>>> import numpy as np
>>> import numpy.linalg as la
>>> np.set_printoptions(precision=2, suppress=True, linewidth=120, sign=" ")
>>> rng = np.random.default_rng(7640)
>>> th = rng.uniform(0, 2 * np.pi, 15)
>>> O, _ = la.qr(np.array([[1.3, 0.3], [-0.7, -1.1], [1.3, -1.4]]))
>>> feats = 5 * np.c_[np.cos(th), np.sin(th)] @ O.T
>>> print(feats)
[[-3.61  2.85 -1.96]
 [-3.2   1.54 -3.52]
 [-1.35  3.37  3.44]
 [-0.33 -2.13 -4.51]
 [ 1.66  0.76  4.66]
 [-2.27  0.02 -4.45]
 [ 3.51 -2.36  2.66]
 [-1.97 -0.38 -4.58]
 [-3.01  3.85  1.03]
 [-2.52  0.37 -4.3 ]
 [-3.41  2.04 -3.03]
 [-2.28  3.78  2.34]
 [ 3.52 -3.5   0.62]
 [ 3.51 -2.35  2.68]
 [-3.07  3.84  0.91]]
>>> Uu, sig, Vt = la.svd(feats)
>>> vecs = Vt[:(sig > 1e-8).sum()]
>>> x = feats[5] + 3 * feats[4] + rng.integers(2) * np.eye(3)[0]
>>> print(x)
[ 2.69  2.31  9.51]
>>> print(np.allclose(vecs.T @ vecs @ x, x))
True
>>> print(vecs.T @ vecs)
[[ 0.52 -0.44  0.24]
 [-0.44  0.6   0.22]
 [ 0.24  0.22  0.88]]
>>> print(la.matrix_rank(np.vstack([feats, x])))
2
>>> W1 = np.array([[1, 2, 2, 2], [1, 1, 1, 1], [1, 2, 2, 2]])
>>> c = np.array([7, 0, 2, 0])
>>> act = np.maximum(feats @ W1 + c, 0)
>>> print(la.matrix_rank(act))
3
>>> cent = np.array([[6, 9], [9, 9], [9, 9], [0, 4]])
>>> print((act @ cent).round(6).argmax(axis=1))
[ 1  1  1  1  1  1  1  1  1  1  1  1  1  1  1]
>>> Uu, sig, Vt = la.svd(feats)
>>> print(np.argmax(sig[:-1] / (sig[1:] + 1e-6)) + 1)
2
>>> B = Uu[:, :2] @ np.diag(sig[:2]) @ Vt[:2]
>>> print(round(float(la.norm(feats - B) / la.norm(feats)), 2))
0.0
>>> print(la.matrix_rank(feats, rtol=0.05))
2
>>> print(la.matrix_rank(B))
2
>>> print(round(float(la.norm(feats - B, 2)), 2), round(float(sig[2]), 2))
0.0 0.0
>>> F = np.load("case19.npy")
>>> print(F)
[[  4.23   3.49  -6.71]
 [ -0.9   13.15   2.56]
 [ -2.9    8.8   11.67]
 [  5.09  -8.13   0.54]
 [-11.35   4.97   8.32]
 [  3.78   1.51  -5.3 ]
 [ -8.33  -1.05  -0.55]
 [  8.36  -6.47   4.5 ]
 [ -6.75   0.6    2.28]
 [ -2.65   7.09   7.61]
 [ -2.91 -12.36  -4.21]
 [-22.02  -2.89   1.25]
 [ 16.74  12.75  -5.66]
 [  4.26  -6.05  -2.14]
 [ -8.69  12.97  11.08]
 [  6.34  -1.77   4.8 ]
 [  4.21   3.5   -9.48]
 [  1.5   -7.78  -4.92]
 [ -0.88  -2.43   3.87]
 [  2.92   4.24   4.53]
 [  5.63   4.03  -4.28]]
>>> O, vecs = la.qr(F[:, :1])[0], la.qr(F[:, 1:])[0]
>>> sig = la.svd(O.T @ vecs, compute_uv=False)
>>> print(np.degrees(np.arccos(sig.clip(0, 1))))
[ 63.54]
>>> print(sig)
[ 0.45]
>>> Xc = F - F.mean(axis=0)
>>> Uu, sig, Vt = la.svd(Xc, full_matrices=False)
>>> print(round(float((sig ** 2).sum() ** 2 / (sig ** 4).sum()), 2))
2.48
>>> print(np.abs(Uu[:, 0]).argmax())
11
>>> print(sig)
[ 39.71  33.7   20.47]
>>> print(np.abs(Vt[-1]))
[ 0.38  0.37  0.85]
>>> print((np.sign(Uu[:, 0]) == np.sign(Uu[0, 0])).astype(int))
[ 1  0  0  1  0  1  0  1  0  0  1  0  1  1  0  1  1  1  0  1  1]
>>> data = np.load("layer12.npy")
>>> print(data)
[[ 0.6  -0.1   1.  ]
 [-0.4   1.3   0.2 ]
 [ 0.58 -0.06  0.95]]
>>> x = np.array([1, 1, 3])
>>> h = np.maximum(data @ x, 0)
>>> print(h)
[ 3.5   1.5   3.37]
>>> print(np.tanh(data @ x))
[ 1.    0.91  1.  ]
>>> print(np.flatnonzero(h > 1e-9))
[ 0  1  2]
>>> print(data.T @ h)
[ 3.45  1.4   7.  ]
>>> print(data * (h > 1e-9)[:, None])
[[ 0.6  -0.1   1.  ]
 [-0.4   1.3   0.2 ]
 [ 0.58 -0.06  0.95]]
>>> print(la.eigvals(data))
[-0.02  1.61  1.26]
>>> print(round(float(np.einsum("ij,ji->", data, data)), 2))
4.17
>>> print(np.round(np.einsum("ii->", data), 2))
2.85
>>> print(np.kron(np.eye(2, dtype=int), data))
[[ 0.6  -0.1   1.    0.   -0.    0.  ]
 [-0.4   1.3   0.2  -0.    0.    0.  ]
 [ 0.58 -0.06  0.95  0.   -0.    0.  ]
 [ 0.   -0.    0.    0.6  -0.1   1.  ]
 [-0.    0.    0.   -0.4   1.3   0.2 ]
 [ 0.   -0.    0.    0.58 -0.06  0.95]]
>>> print(np.round(la.eigvals(data).sum().real, 2))
2.85
>>> Uu, sig, Vt = la.svd(data)
>>> print(sig)
[ 1.63  1.35  0.01]
>>> print(np.argmax(sig[:-1] / (sig[1:] + 1e-6)) + 1)
2
>>> B = Uu[:, :2] @ np.diag(sig[:2]) @ Vt[:2]
>>> print(la.matrix_rank(B))
2
>>> print(np.round(la.norm(data - B) / la.norm(data), 2))
0.01
>>> print(B)
[[ 0.61 -0.1   1.  ]
 [-0.4   1.3   0.2 ]
 [ 0.57 -0.06  0.95]]
>>> A = np.loadtxt("test5.csv", delimiter=",")
>>> print(A)
[[ 0.  0.  0.]
 [ 0.  0.  0.]
 [ 2.  0.  0.]
 [ 5.  3.  4.]]
>>> print([round(float(x), 2) for x in la.svd(A, compute_uv=False)[:3]])
[7.22, 1.39, 0.0]
>>> print(np.argsort(-la.norm(A, axis=0).round(6), kind="stable")[:3])
[ 0  2  1]
>>> print(round(float(la.norm(A, 2) / la.norm(A)), 2))
0.98
>>> print(la.cond(A) > 100)
True
>>> print(la.lstsq(A[:-1].T, A[-1])[2])
1
>>> print(np.unique(A.round(6), axis=0).shape)
(3, 3)
>>> B = np.array([[3, 2, -5, -2], [-5, 0, 4, 2], [2, 0, 5, -5]])
>>> K = B.T @ B
>>> print(K)
[[ 38   6 -25 -26]
 [  6   4 -10  -4]
 [-25 -10  66  -7]
 [-26  -4  -7  33]]
>>> Uu, sig, Vt = la.svd(K)
>>> print(sig.round(2) + 0)
[ 83.86  53.52   3.63   0.  ]
>>> print(np.argmax(sig[:-1] / (sig[1:] + 1e-6)) + 1)
3
>>> B = Uu[:, :3] @ np.diag(sig[:3]) @ Vt[:3]
>>> print(B)
[[ 38.   6. -25. -26.]
 [  6.   4. -10.  -4.]
 [-25. -10.  66.  -7.]
 [-26.  -4.  -7.  33.]]
>>> print(la.matrix_rank(K, rtol=0.05))
2
>>> print(la.matrix_rank(B))
3
>>> B = np.array([[1.7], [-0.3]])
>>> cent = np.array([[2.0, 0.8, 0.2]])
>>> E = B @ cent
>>> print(E)
[[ 3.4   1.36  0.34]
 [-0.6  -0.24 -0.06]]
>>> Uu, sig, Vt = la.svd(E)
>>> vecs = Vt[:(sig > 1e-8).sum()]
>>> x = E[0] + 2 * E[1] + rng.integers(2) * np.eye(3)[2]
>>> print(x)
[ 2.2   0.88  1.22]
>>> print(np.diag(vecs.T @ vecs))
[ 0.85  0.14  0.01]
>>> rank = la.matrix_rank(E)
>>> print(rank)
1
>>> N = la.svd(E)[2][rank:].T
>>> print(N.shape)
(3, 2)
>>> print(la.matrix_rank(E.T @ E), la.matrix_rank(E @ E.T))
1 1
>>> print([int(la.matrix_rank(E[:i])) for i in range(1, len(E) + 1)])
[1, 1]
>>> print(np.allclose(E @ N, 0))
True
>>> print([int(la.matrix_rank(E[:, :j + 1])) for j in range(3)])
[1, 1, 1]
>>> P = np.triu(np.array([[2, 4, 2], [0, 1, 5], [5, 4, 1]]), 1) + np.eye(3)
>>> B = P @ data @ la.inv(P)
>>> print(B)
[[  0.16   4.34 -18.32]
 [  2.5   -9.    44.95]
 [  0.58  -2.38  11.69]]
>>> print(P @ data - data @ P)
[[-0.44  2.68  2.  ]
 [ 2.9   1.3  -0.95]
 [ 0.   -2.32 -0.86]]
>>> print(np.round(la.det(B), 2))
-0.03
>>> print(la.matrix_rank(B))
3
>>> def softmax(z):
...     e = np.exp(z - z.max(axis=-1, keepdims=True))
...     return e / e.sum(axis=-1, keepdims=True)
... 
>>> print(softmax(E[1] + 3))
[ 0.24  0.35  0.41]
>>> print(softmax(E[1]))
[ 0.24  0.35  0.41]
>>> print(softmax(E).sum(axis=1))
[ 1.  1.]
>>> print(np.round(softmax(10 * E[1]), 2) + 0)
[ 0.    0.14  0.85]
>>> att = E @ E.T / np.sqrt(3)
>>> print(softmax(att + np.triu(np.full(att.shape, -np.inf), 1)))
[[ 1.    0.  ]
 [ 0.17  0.83]]
>>> print(softmax(att).round(6).argmax(axis=1))
[ 0  1]
>>> print(np.round(softmax(att), 2) + 0)
[[ 1.    0.  ]
 [ 0.17  0.83]]
>>> print(softmax(att)[1] @ E)
[ 0.06  0.02  0.01]
>>> arr = np.array([[0, 0], [4, 1]])
>>> Uu, sig, Vt = la.svd(arr, full_matrices=False)
>>> print(np.abs(Uu[:, 0]).round(6).argmax())
1
>>> print(Uu.T @ Uu)
[[ 1.  0.]
 [ 0.  1.]]
>>> print(np.allclose(Uu * sig @ Vt, arr))
True
>>> print(sig)
[ 4.12  0.  ]
>>> B = arr + rng.integers(-2, 3, (2, 1)) @ rng.integers(-2, 3, (1, 2))
>>> print(B)
[[ 0  2]
 [ 4 -1]]
>>> print(la.svd(B - arr, compute_uv=False))
[ 2.83  0.  ]
>>> print(B - arr)
[[ 0  2]
 [ 0 -2]]
>>> print([int(la.matrix_rank(la.matrix_power(arr, p))) for p in range(1, 3)])
[1, 1]
>>> X = np.load("mat.npy")
>>> print(X)
[[ 2  2  2  2  2  2]
 [ 2  1  2  1  2  1]
 [ 0  0  0  0  0  0]
 [ 2  2  2  2  2  2]
 [ 2  1  2  1  2  1]
 [ 0  0  0  0  0  0]]
>>> Uu, sig, Vt = la.svd(X)
>>> print(sig.round(2) + 0)
[ 8.72  1.38  0.    0.    0.    0.  ]
>>> B = Uu[:, :2] @ np.diag(sig[:2]) @ Vt[:2]
>>> print(B)
[[ 2.  2.  2.  2.  2.  2.]
 [ 2.  1.  2.  1.  2.  1.]
 [ 0.  0.  0.  0.  0.  0.]
 [ 2.  2.  2.  2.  2.  2.]
 [ 2.  1.  2.  1.  2.  1.]
 [ 0.  0.  0.  0.  0.  0.]]
>>> print(la.matrix_rank(X, rtol=0.05))
2
>>> print(la.matrix_rank(B))
2
>>> print(np.round(la.norm(X - B, 2), 2), round(sig[2], 2))
0.0 0.0
>>> print(np.unique(B.round(6), axis=0).shape)
(3, 6)
